In [1]: import numpy as np

In [2]: from numpy import linalg as LA

In [3]: np.set_printoptions(precision=2, suppress=True, linewidth=160, legacy="1.25")

In [4]: rng = np.random.default_rng(7065)

In [5]: mat = np.triu(rng.random((4, 4)) < 0.6, 1).astype(int)

In [6]: mat = mat + mat.T

In [7]: mat
Out[7]: 
array([[0, 1, 0, 0],
       [1, 0, 1, 0],
       [0, 1, 0, 1],
       [0, 0, 1, 0]])

In [8]: q = mat.astype(float).copy()

In [9]: for j in range(4):
   ...:     q[:, j] -= q[:, :j] @ (q[:, :j].T @ q[:, j])
   ...:     q[:, j] /= LA.norm(q[:, j])
   ...: 

In [10]: np.round(q.T @ q, 2) + 0
Out[10]: 
array([[1., 0., 0., 0.],
       [0., 1., 0., 0.],
       [0., 0., 1., 0.],
       [0., 0., 0., 1.]])

In [11]: q
Out[11]: 
array([[ 0.  ,  0.71,  0.  , -0.71],
       [ 1.  ,  0.  ,  0.  ,  0.  ],
       [ 0.  ,  0.71,  0.  ,  0.71],
       [ 0.  ,  0.  ,  1.  ,  0.  ]])

In [12]: A2 = np.array([[1, 1], [1, -1]])

In [13]: arr = np.kron(A2, np.kron(A2, A2))[rng.permutation(8)][:5]

In [14]: arr
Out[14]: 
array([[ 1, -1, -1,  1, -1,  1,  1, -1],
       [ 1,  1, -1, -1,  1,  1, -1, -1],
       [ 1, -1, -1,  1,  1, -1, -1,  1],
       [ 1, -1,  1, -1, -1,  1, -1,  1],
       [ 1,  1,  1,  1,  1,  1,  1,  1]])

In [15]: t3 = np.stack([arr, -2 * arr, arr[::-1]])

In [16]: LA.matrix_rank(t3)
Out[16]: array([5, 5, 5])

In [17]: round(LA.norm(arr[2] - arr[0]), 2)
Out[17]: 4.0

In [18]: round(LA.norm(arr[2], 1), 2), round(float(LA.norm(arr[2], np.inf)), 2)
Out[18]: (8.0, 1.0)

In [19]: round(LA.norm(arr, 1), 2), np.round(LA.norm(arr, np.inf), 2)
Out[19]: (5.0, 8.0)

In [20]: round(LA.norm(arr, 2), 2)
Out[20]: 2.83

In [21]: LA.norm(arr, axis=1)
Out[21]: array([2.83, 2.83, 2.83, 2.83, 2.83])

In [22]: LA.norm(arr, axis=1).argmax()
Out[22]: 0
